% ipython --no-banner

In [1]: import numpy as np

In [2]: np.set_printoptions(precision=2, suppress=True, linewidth=160)

In [3]: F = np.loadtxt("m.csv", delimiter=",")

In [4]: F
Out[4]: 
array([[0., 0., 1., 1.],
       [0., 0., 1., 1.],
       [1., 1., 0., 1.],
       [1., 1., 1., 0.]])

In [5]: np.argsort(-np.linalg.norm(F, axis=0).round(6), kind="stable")[:3]
Out[5]: array([2, 3, 0])

In [6]: np.linalg.cond(F) > 100
Out[6]: np.True_

In [7]: U, sig, vt = np.linalg.svd(F)

In [8]: evecs = vt[:(sig > 1e-8).sum()]

In [9]: rng = np.random.default_rng(1308)

In [10]: x0 = F[2] + 2 * F[1] + rng.integers(2) * np.eye(4)[0]

In [11]: x0
Out[11]: array([2., 1., 2., 3.])

In [12]: np.round(evecs.T @ evecs, 2) + 0
Out[12]: 
array([[0.5, 0.5, 0. , 0. ],
       [0.5, 0.5, 0. , 0. ],
       [0. , 0. , 1. , 0. ],
       [0. , 0. , 0. , 1. ]])

In [13]: idx = rng.permutation(4)

In [14]: idx
Out[14]: array([1, 0, 2, 3])

In [15]: out = F[idx][:, idx]

In [16]: np.allclose(out, F)
Out[16]: True

In [17]: np.diag(out)
Out[17]: array([0., 0., 0., 0.])

In [18]: np.trace(out)
Out[18]: np.float64(0.0)

In [19]: np.round(np.sort(np.abs(np.linalg.eigvals(out))), 2) + 0
Out[19]: array([0.  , 1.  , 1.56, 2.56])

In [20]: np.round(F @ np.linalg.pinv(F) @ F, 2) + 0
Out[20]: 
array([[0., 0., 1., 1.],
       [0., 0., 1., 1.],
       [1., 1., 0., 1.],
       [1., 1., 1., 0.]])

In [21]: np.linalg.lstsq(F[:-1].T, F[-1])[2]
Out[21]: np.int32(2)

In [22]: np.unique(F.round(6), axis=0).shape
Out[22]: (3, 4)

In [23]: np.allclose(F[:-1].T @ np.linalg.lstsq(F[:-1].T, F[-1])[0], F[-1])
Out[23]: False

In [24]: np.abs(np.diag(np.linalg.qr(F)[1])) > 1e-9
Out[24]: array([ True, False,  True,  True])
